$ python -q
>>> import numpy as np
>>> np.set_printoptions(precision=1, suppress=True, linewidth=140)
>>> def tidy(a):
...     return np.round(a, 1) + 0
... 
>>> data = np.loadtxt("m.csv", delimiter=",")
>>> print(data)
[[  0.  -4.  -3.   1.   1.   0.   7.   5.  -1. -11.   7.   3.]
 [  4.   0.  -3.  -9.  10.  13.  -5.  -2.  -4.  -8.   4.  16.]
 [  3.   3.   0. -13.   0.  -4. -15.  -6.  -7.   3. -11.  10.]
 [ -1.   9.  13.   0.   0.   6.   0. -12.  11.   9.  -4.   4.]
 [ -1. -10.   0.   0.   0.  10. -11.   4.  10. -16.  15.   8.]
 [  0. -13.   4.  -6. -10.   0.   1.   1.  -7.  15.   4.  15.]
 [ -7.   5.  15.   0.  11.  -1.   0. -13.   5.   0. -11.  -8.]
 [ -5.   2.   6.  12.  -4.  -1.  13.   0.  -8.  -1.  14.  -1.]
 [  1.   4.   7. -11. -10.   7.  -5.   8.   0.   5.   5.  -6.]
 [ 11.   8.  -3.  -9.  16. -15.   0.   1.  -5.   0.   8.  12.]
 [ -7.  -4.  11.   4. -15.  -4.  11. -14.  -5.  -8.   0.   5.]
 [ -3. -16. -10.  -4.  -8. -15.   8.   1.   6. -12.  -5.   0.]]
>>> x = np.array([-2, -4, 4, -4, 3, 5, -2, -3, 1, -3, -5, -1])
>>> a = np.maximum(data @ x, 0)
>>> print(np.flatnonzero(a > 1e-9))
[ 1  2  3  4  6  8 10]
>>> print(tidy(np.tanh(data @ x)))
[-1.  1.  1.  1.  1. -1.  1. -1.  1. -1.  1. -1.]
>>> print(a)
[  0. 111.  91.  84.  77.   0. 189.   0.  11.   0.  27.   0.]
>>> print(np.maximum(data @ (3 * x), 0))
[  0. 333. 273. 252. 231.   0. 567.   0.  33.   0.  81.   0.]
